$ python -q
>>> import numpy as np
>>> from numpy import linalg as LA
>>> np.set_printoptions(precision=1, suppress=True, linewidth=120)
>>> def tidy(a):
...     return np.round(a, 1) + 0
... 
>>> feats = np.array([[-4.7, 1.2, -1.2],
...     [-4.8, -0.1, 1.5],
...     [-2.0, 4.5, 1.1],
...     [0.7, 2.5, 4.3],
...     [-3.7, 2.3, -2.5],
...     [-4.6, 1.3, -1.6],
...     [2.4, 2.0, -3.9],
...     [4.1, -1.1, -2.6],
...     [-2.6, -2.8, -3.2],
...     [-2.0, -4.3, 1.7],
...     [2.8, 2.1, -3.5],
...     [5.0, -0.6, 0.3],
...     [-3.5, -3.4, 1.2],
...     [1.0, -0.3, 4.9],
...     [-1.3, -1.4, -4.6],
...     [-1.9, 4.4, 1.6],
...     [2.2, 4.4, 0.7],
...     [-2.5, -4.4, 0.2],
...     [0.6, -1.6, 4.7],
...     [-3.4, -3.6, -0.7]])
>>> labels = feats[:, 2] > np.median(feats[:, 2])
>>> f = feats[labels].mean(axis=0) - feats[~labels].mean(axis=0)
>>> labels.astype(int)
array([0, 1, 1, 1, 0, 0, 0, 0, 0, 1, 0, 1, 1, 1, 0, 1, 1, 0, 1, 0])
>>> np.argsort(-np.abs(f).round(6), kind="stable")
array([2, 1, 0])
>>> cen = (feats - feats.mean(axis=0)) / feats.std(axis=0)
>>> tidy(cen.std(axis=0))
array([1., 1., 1.])
>>> b = LA.lstsq(np.delete(cen, 1, axis=1), cen[:, 1])[0]
>>> tidy(b)
array([0.2, 0. ])
>>> cen = feats - feats.mean(axis=0)
>>> Uu, sv, Vt = LA.svd(cen, full_matrices=False)
>>> np.abs(Uu[:, 0]).argmax()
np.int64(16)
>>> np.searchsorted(np.cumsum(sv ** 2) / (sv ** 2).sum(), 0.9) + 1
np.int64(3)
>>> tidy(sv)
array([14.1, 12.3, 11.6])
>>> (np.sign(Uu[:, 0]) == np.sign(Uu[0, 0])).astype(int)
array([1, 1, 0, 0, 1, 1, 0, 0, 1, 1, 0, 0, 1, 0, 1, 0, 0, 1, 0, 1])
>>> tidy(np.abs(Vt[-1]))
array([0.6, 0.8, 0. ])
>>> Z = feats[[0, 2]].astype(float)
>>> for _ in range(6):
...     labels = LA.norm(feats[:, None] - Z, axis=-1).argmin(axis=1)
...     Z = np.array([feats[labels == j].mean(axis=0) for j in range(2)])
... 
>>> labels
array([0, 0, 1, 1, 0, 0, 1, 1, 0, 0, 1, 1, 0, 1, 0, 1, 1, 0, 1, 0])
>>> np.abs(Z[1] - Z[0]).argmax()
np.int64(0)
>>> tidy(Z[1] - Z[0])
array([4.8, 3.1, 1.7])
>>> tidy(Z)
array([[-3.3, -1.5, -0.9],
       [ 1.5,  1.6,  0.8]])
>>> data = np.load("mat.npy")
>>> data
array([[ 1.1,  0.1,  1.4,  0.6],
       [ 0. , -0.9, -0.4,  1.5],
       [-1.6, -0.5, -0.2, -0.4],
       [ 1.2, -0.1,  1.3,  0.2]])
>>> LA.matrix_rank(data)
np.int64(4)
>>> tidy(data - data[0])
array([[ 0. ,  0. ,  0. ,  0. ],
       [-1.1, -1. , -1.8,  0.9],
       [-2.7, -0.6, -1.6, -1. ],
       [ 0.1, -0.2, -0.1, -0.4]])
>>> tidy(LA.norm(data))
np.float64(3.6)
>>> M = np.load("arr.npy")
>>> M
array([[-0.4, -1.9, -0.7],
       [ 0.8,  0.8,  0.4],
       [-1.1,  0.2,  1.4]])
>>> tidy(np.einsum("ii->", M))
np.float64(1.8)
>>> tidy(LA.det(M[::-1]))
np.float64(-1.8)
>>> tidy(np.einsum("ij,ji->", M, M))
np.float64(1.4)
>>> tidy(LA.det(2 * M)), tidy(LA.det(M))
(np.float64(14.6), np.float64(1.8))
>>> tidy(LA.eigvals(M).sum().real)
np.float64(1.8)
>>> P = np.triu(np.array([[5, 8, 0], [8, 9, 4], [8, 5, 4]]), 1) + np.eye(3)
>>> M2 = P @ M @ LA.inv(P)
>>> tidy(LA.det(M2))
np.float64(1.8)
>>> tidy(np.trace(M2)), tidy(np.trace(M))
(np.float64(1.8), np.float64(1.8))
>>> tidy(np.poly(M2))
array([ 1. , -1.8,  0.9, -1.8])
>>> tidy(P @ M - M @ P)
array([[ 6.4,  9.6, 10.8],
       [-4.4, -5.6,  2.4],
       [ 0. ,  8.8, -0.8]])
>>> rng = np.random.default_rng(689375)
>>> labels = rng.permutation(3)
>>> labels
array([0, 1, 2])
>>> M2 = M[labels][:, labels]
>>> tidy(LA.det(M2)), tidy(LA.det(M[labels]))
(np.float64(1.8), np.float64(1.8))
>>> W0 = np.load("x.npy")
>>> W0
array([[3, 3, 3],
       [3, 6, 6],
       [3, 6, 9]])
>>> evals, evecs = LA.eigh(W0)
>>> tidy(np.abs(evecs[:, -1]))
array([0.3, 0.6, 0.7])
>>> tidy(evecs @ np.diag(evals) @ evecs.T)
array([[3., 3., 3.],
       [3., 6., 6.],
       [3., 6., 9.]])
>>> tidy(evals.sum()), np.trace(W0)
(np.float64(18.0), np.int64(18))
>>> tidy(evals)
array([ 0.9,  1.9, 15.1])
>>> np.unique(evals.round(6) + 0, return_counts=True)[1]
array([1, 1, 1])
>>> M2 = np.array([[0, 2], [2, 2]])
>>> Z = np.kron(M2, W0)
>>> Z
array([[ 0,  0,  0,  6,  6,  6],
       [ 0,  0,  0,  6, 12, 12],
       [ 0,  0,  0,  6, 12, 18],
       [ 6,  6,  6,  6,  6,  6],
       [ 6, 12, 12,  6, 12, 12],
       [ 6, 12, 18,  6, 12, 18]])
>>> LA.matrix_rank(Z)
np.int64(6)
>>> J = np.load("out14.npy")
>>> J
array([[ 1, -1,  1, -1,  1, -1,  1, -1],
       [ 1,  1, -1, -1, -1, -1,  1,  1],
       [ 1, -1, -1,  1,  1, -1, -1,  1]])
>>> gram = J.T @ J
>>> np.trace(gram), (J ** 2).sum()
(np.int64(24), np.int64(24))
>>> np.diag(gram)
array([3, 3, 3, 3, 3, 3, 3, 3])
>>> tidy(LA.svd(J, compute_uv=False) ** 2)
array([8., 8., 8.])
>>> LA.matrix_rank(gram)
np.int64(3)
>>> M2 = np.array([[6, 3],
...     [2, 3],
...     [7, -7],
...     [-7, -8],
...     [-8, -5],
...     [-5, -9],
...     [-8, 4],
...     [-7, 0]])
>>> LA.matrix_rank(np.vstack([J, M2.T]))
np.int64(5)
>>> np.einsum("ik,kj->ij", J, M2)
array([[ 14,   9],
       [  6,  39],
       [-12,  -1]])
>>> np.einsum("ij->j", J)
array([ 3, -1, -1, -1,  1, -3,  1,  1])
>>> f, g = J[2], J[0]
>>> f @ g
np.int64(0)
>>> f @ f
np.int64(8)
>>> p = (f @ g) / (f @ f) * f
>>> LA.matrix_rank(np.outer(f, g))
np.int64(1)
>>> np.outer(f, g)
array([[ 1, -1,  1, -1,  1, -1,  1, -1],
       [-1,  1, -1,  1, -1,  1, -1,  1],
       [-1,  1, -1,  1, -1,  1, -1,  1],
       [ 1, -1,  1, -1,  1, -1,  1, -1],
       [ 1, -1,  1, -1,  1, -1,  1, -1],
       [-1,  1, -1,  1, -1,  1, -1,  1],
       [-1,  1, -1,  1, -1,  1, -1,  1],
       [ 1, -1,  1, -1,  1, -1,  1, -1]])
>>> (g - p) @ f
np.float64(0.0)
>>> m1 = np.load("data.npy")
>>> m1
array([[12,  9,  7],
       [ 3,  0,  5],
       [12,  9,  9],
       [14, 11, 13],
       [17, 14, 19],
       [16, 13, 13],
       [12,  9,  7],
       [13, 10, 19],
       [10,  7, 19],
       [ 8,  5, 11],
       [13, 10,  9],
       [ 5,  2,  7],
       [12,  9,  7],
       [ 9,  6, 13]])
>>> # row 6 repeats row 0
>>> P = m1 @ LA.solve(m1.T @ m1, m1.T)
>>> tidy(P @ m1[:, 0])
array([12.,  3., 12., 14., 17., 16., 12., 13., 10.,  8., 13.,  5., 12.,  9.])
>>> tidy(np.diag(P))
array([0.2, 0.4, 0.1, 0.1, 0.3, 0.2, 0.2, 0.3, 0.4, 0.1, 0.1, 0.3, 0.2, 0.1])
>>> cen = m1 - m1.mean(axis=0)
>>> Uu, sv, Vt = LA.svd(cen, full_matrices=False)
>>> tidy(cen.mean(axis=0))
array([0., 0., 0.])
>>> (np.sign(Uu[:, 0]) == np.sign(Uu[0, 0])).astype(int)
array([1, 1, 1, 0, 0, 0, 1, 0, 0, 1, 0, 1, 1, 1])
>>> LA.matrix_rank(cen)
np.int64(2)
